$ python -q
>>> import numpy as np
>>> np.set_printoptions(precision=3, suppress=True, linewidth=160)
>>> C = np.array([[6, 0, 9], [7, 5, 2], [0, 7, 2]])
>>> rng = np.random.default_rng(66)
>>> W0 = (rng.random((19, 3)) < 0.25) @ C
>>> W0
array([[ 0,  7,  2],
       [ 0,  0,  0],
       [ 6,  0,  9],
       [ 0,  0,  0],
       [ 6,  7, 11],
       [ 7,  5,  2],
       [ 0,  7,  2],
       [ 0,  7,  2],
       [ 0,  0,  0],
       [ 7,  5,  2],
       [ 0,  0,  0],
       [ 0,  0,  0],
       [ 0,  0,  0],
       [ 7, 12,  4],
       [ 0,  0,  0],
       [ 6,  7, 11],
       [13, 12, 13],
       [ 0,  0,  0],
       [ 0,  7,  2]])
>>> Xc = W0 - W0.mean(axis=0)
>>> U, s, Vt = np.linalg.svd(Xc, full_matrices=False)
>>> Vt[0] * np.sign(Vt[0, np.abs(Vt[0]).argmax()])
array([0.56 , 0.549, 0.62 ])
>>> np.abs(Vt[0]).argmax()
np.int64(2)
>>> s
array([27.15 , 12.354,  7.904])
>>> U, s, Vt = np.linalg.svd(W0, full_matrices=False)
>>> np.allclose(U * s @ Vt, W0)
True
>>> (s > 1e-8).sum()
np.int64(3)
>>> np.round(U.T @ W0 @ Vt.T, 3) + 0
array([[36.915,  0.   ,  0.   ],
       [ 0.   , 12.747,  0.   ],
       [ 0.   ,  0.   ,  7.926]])
>>> np.round(np.sqrt((s ** 2).sum()), 3), round(np.linalg.norm(W0), 3)
(np.float64(39.85), np.float64(39.85))
>>> vec = np.array([1, 0, 2])
>>> rhs = W0 @ vec
>>> np.round(np.linalg.solve(W0.T @ W0, W0.T @ rhs), 3) + 0
array([1., 0., 2.])
>>> rhs
array([ 4,  0, 24,  0, 28, 11,  4,  4,  0, 11,  0,  0,  0, 15,  0, 28, 39,  0,  4])
>>> rhs = rhs + 0.02 * rng.normal(size=19)
>>> rhs
array([ 4.032, -0.021, 24.017,  0.003, 28.009, 11.03 ,  4.013,  3.979, -0.003, 10.969,  0.002, -0.021,  0.029, 15.007, -0.052, 28.026, 38.987, -0.015,  4.022])
>>> coef, *_ = np.linalg.lstsq(W0, rhs)
>>> np.round(W0.T @ (rhs - W0 @ coef), 3) + 0
array([0., 0., 0.])
>>> coef.round()
array([1., 0., 2.])
>>> K = np.load("run6.npy")
>>> K
array([[3, 3, 3],
       [3, 6, 6],
       [3, 6, 9]])
>>> out = K[0, 0] * K[1:] - np.outer(K[1:, 0], K[0])
>>> out
array([[ 0,  9,  9],
       [ 0,  9, 18]])
>>> K[:, 0] / K[0, 0]
array([1., 1., 1.])
>>> round(float(np.linalg.norm(out, 1)), 3), np.round(np.linalg.norm(out, np.inf), 3)
(27.0, np.float64(27.0))
>>> round(float(np.linalg.norm(out, "nuc")), 3)
27.0
>>> np.linalg.norm(out, axis=0)
array([ 0.   , 12.728, 20.125])
>>> np.round(np.linalg.norm(out[1], 1), 3), np.round(np.linalg.norm(out[1], np.inf), 3)
(np.float64(27.0), np.float64(18.0))
>>> np.kron(np.eye(2, dtype=int), K)
array([[3, 3, 3, 0, 0, 0],
       [3, 6, 6, 0, 0, 0],
       [3, 6, 9, 0, 0, 0],
       [0, 0, 0, 3, 3, 3],
       [0, 0, 0, 3, 6, 6],
       [0, 0, 0, 3, 6, 9]])
>>> np.round(np.linalg.det(K.T), 3)
np.float64(27.0)
>>> np.round(np.linalg.det(K[::-1]), 3)
np.float64(-27.0)
>>> np.einsum("ij,ji->", K, K)
np.int64(234)
>>> vec = np.array([-2, 3, 7])
>>> np.einsum("ij,j->i", K, vec)
array([24, 54, 75])
>>> M = np.load("x.npy")
>>> M
array([[ 0,  0, -1,  0],
       [ 2,  0, -2,  0],
       [ 0, -2,  1,  0],
       [ 0,  2,  0, -1]])
>>> vec = np.array([1, -9, 4, 7])
>>> rhs = M @ vec
>>> rhs
array([ -4,  -6,  22, -25])
>>> np.linalg.solve(M, rhs + M[:, 2])
array([ 1., -9.,  5.,  7.])
>>> np.linalg.solve(M, M[:, 3])
array([ 0., -0., -0.,  1.])
>>> np.round(np.linalg.eigvals(M).sum().real, 3)
np.float64(-0.0)
>>> np.linalg.eigvals(M)
array([-1.   +0.j   ,  2.875+0.j   , -0.938+0.716j, -0.938-0.716j])
>>> round(np.linalg.det(M[::-1]), 3)
np.float64(-4.0)
>>> round(np.linalg.det(M.T), 3)
np.float64(-4.0)
>>> np.round(np.poly(M), 3) + 0
array([ 1.,  0., -5., -8., -4.])
>>> round(np.linalg.det(2 * M), 3), round(float(np.linalg.det(M)), 3)
(np.float64(-64.0), -4.0)
>>> feats = np.load("dump.npy")
>>> feats
array([[ 0.485,  0.131,  0.35 , -0.332],
       [ 0.131,  0.967, -0.089,  0.084],
       [ 0.35 , -0.089,  0.763,  0.226],
       [-0.332,  0.084,  0.226,  0.786]])
>>> rank = np.linalg.matrix_rank(feats)
>>> rank
np.int64(3)
>>> ns = np.linalg.svd(feats)[2][rank:].T
>>> [int(np.linalg.matrix_rank(feats[:, :j + 1])) for j in range(4)]
[1, 2, 3, 3]
>>> ns.shape
(4, 1)
>>> ns @ ns.T
array([[ 0.515, -0.131, -0.35 ,  0.332],
       [-0.131,  0.033,  0.089, -0.084],
       [-0.35 ,  0.089,  0.237, -0.226],
       [ 0.332, -0.084, -0.226,  0.214]])
>>> [int(np.linalg.matrix_rank(np.delete(feats, i, axis=0))) for i in range(4)]
[3, 3, 3, 3]
>>> labels = rng.permutation(4)
>>> labels
array([1, 3, 0, 2])
>>> out = M[labels][:, labels]
>>> np.allclose(out, M)
False
>>> np.diag(out)
array([ 0, -1,  0,  1])
>>> out
array([[ 0,  0,  2, -2],
       [ 2, -1,  0,  0],
       [ 0,  0,  0, -1],
       [-2,  0,  0,  1]])
>>> F = np.diag(10 * np.array([-4, -4, -5, 3])) + np.array([[2, 2, 3, -1], [0, 0, 3, -2], [3, 1, -3, 1], [2, -1, -3, 3]])
>>> F
array([[-38,   2,   3,  -1],
       [  0, -40,   3,  -2],
       [  3,   1, -53,   1],
       [  2,  -1,  -3,  33]])
>>> out = F + rng.integers(-2, 3, (4, 1)) @ rng.integers(-2, 3, (1, 4))
>>> out
array([[-38,  -2,   5,   1],
       [  0, -42,   4,  -1],
       [  3,  -3, -51,   3],
       [  2,  -3,  -2,  34]])
>>> np.abs(out - F).sum(axis=1)
array([8, 4, 8, 4])
>>> X = np.loadtxt("case7.csv", delimiter=",")
>>> X
array([[ 5.,  1.,  5.],
       [ 4.,  2.,  3.],
       [ 3.,  4.,  0.],
       [13.,  5., 11.]])
>>> U, s, Vt = np.linalg.svd(X, full_matrices=False)
>>> s
array([20.111,  3.944,  0.031])
>>> np.abs(U[:, 0]).round(6).argmax()
np.int64(3)
>>> round(float(np.sqrt((s ** 2).sum())), 3), np.round(np.linalg.norm(X), 3)
(20.494, np.float64(20.494))
>>> vec = np.array([3, 0, 8, 1])
>>> round(np.trace(feats), 3)
np.float64(3.0)
>>> np.linalg.eigvalsh(2 * feats - np.eye(4))
array([-1.,  1.,  1.,  1.])
>>> round((vec - feats @ vec) @ (feats @ vec), 3)
np.float64(0.0)
>>> np.eye(4) - feats
array([[ 0.515, -0.131, -0.35 ,  0.332],
       [-0.131,  0.033,  0.089, -0.084],
       [-0.35 ,  0.089,  0.237, -0.226],
       [ 0.332, -0.084, -0.226,  0.214]])
>>> feats @ feats @ vec
array([ 3.92 , -0.233,  7.375,  1.593])
>>> vals, vecs = np.linalg.eig(K)
>>> np.sort(np.linalg.eigvals(K @ K))
array([  0.854,   3.722, 229.424])
>>> round(np.prod(vals), 3)
np.float64(27.0)
>>> m1 = np.loadtxt("block10.csv", delimiter=",")
>>> m1
array([[ 0.3, -1. ,  0.3,  0.4],
       [-1.1,  1.1, -1.5, -0.7],
       [ 0.2,  0.7,  0.9,  0.4]])
>>> out = m1 + rng.integers(-2, 3, (3, 2)) @ rng.integers(-2, 3, (2, 4))
>>> out
array([[ 2.3, -2. , -2.7, -0.6],
       [-1.1,  2.1, -2.5, -1.7],
       [-3.8,  2.7,  6.9,  2.4]])
>>> np.abs(out - m1).sum(axis=1)
array([ 7.,  3., 14.])
>>> m1[2] @ m1[1]
np.float64(-1.08)
>>> np.linalg.norm(m1, axis=1)
array([1.158, 2.272, 1.225])
>>> round(float(np.linalg.norm(m1[2], 1)), 3), np.round(np.linalg.norm(m1[2], np.inf), 3)
(2.2, np.float64(0.9))
>>> round(np.linalg.norm(m1, "nuc"), 3)
np.float64(4.032)
>>> np.linalg.norm(m1, axis=1).argmax()
np.int64(1)
>>> np.round(np.linalg.norm(m1[2] - m1[1]), 3)
np.float64(2.97)
>>> np.round(np.linalg.norm(m1, 1), 3), round(float(np.linalg.norm(m1, np.inf)), 3)
(np.float64(2.8), 4.4)
>>> vec = np.array([-3, 3, -6, 1])
>>> h1 = np.maximum(m1 @ vec, 0)
>>> m1 * (h1 > 1e-9)[:, None]
array([[ 0. , -0. ,  0. ,  0. ],
       [-1.1,  1.1, -1.5, -0.7],
       [ 0. ,  0. ,  0. ,  0. ]])
>>> np.maximum(m1 @ vec, 0) - np.maximum(-m1 @ vec, 0)
array([-5.3, 14.9, -3.5])
>>> m1.T @ h1
array([-16.39,  16.39, -22.35, -10.43])
>>> vec = np.array([2, 0, -1, 1])
>>> m1 * vec
array([[ 0.6, -0. , -0.3,  0.4],
       [-2.2,  0. ,  1.5, -0.7],
       [ 0.4,  0. , -0.9,  0.4]])
>>> A = np.loadtxt("mat.csv", delimiter=",")
>>> A
array([[-0.229,  1.   , -1.229],
       [ 1.905,  1.   ,  0.905],
       [ 1.309,  1.   ,  0.309],
       [ 1.531,  1.   ,  0.531],
       [ 1.31 ,  1.   ,  0.31 ],
       [ 0.98 ,  1.   , -0.02 ],
       [ 2.512,  1.   ,  1.512],
       [ 1.097,  1.   ,  0.097],
       [ 0.246,  1.   , -0.754],
       [ 0.491,  1.   , -0.509],
       [ 1.822,  1.   ,  0.822],
       [-0.176,  1.   , -1.176],
       [ 1.687,  1.   ,  0.687],
       [ 1.264,  1.   ,  0.264],
       [ 1.096,  1.   ,  0.096]])
>>> out = A / np.sqrt((A ** 2).mean(axis=1, keepdims=True))
>>> out[4]
array([1.353, 1.033, 0.32 ])
>>> np.linalg.matrix_rank(A - A.mean(axis=1, keepdims=True))
np.int64(2)
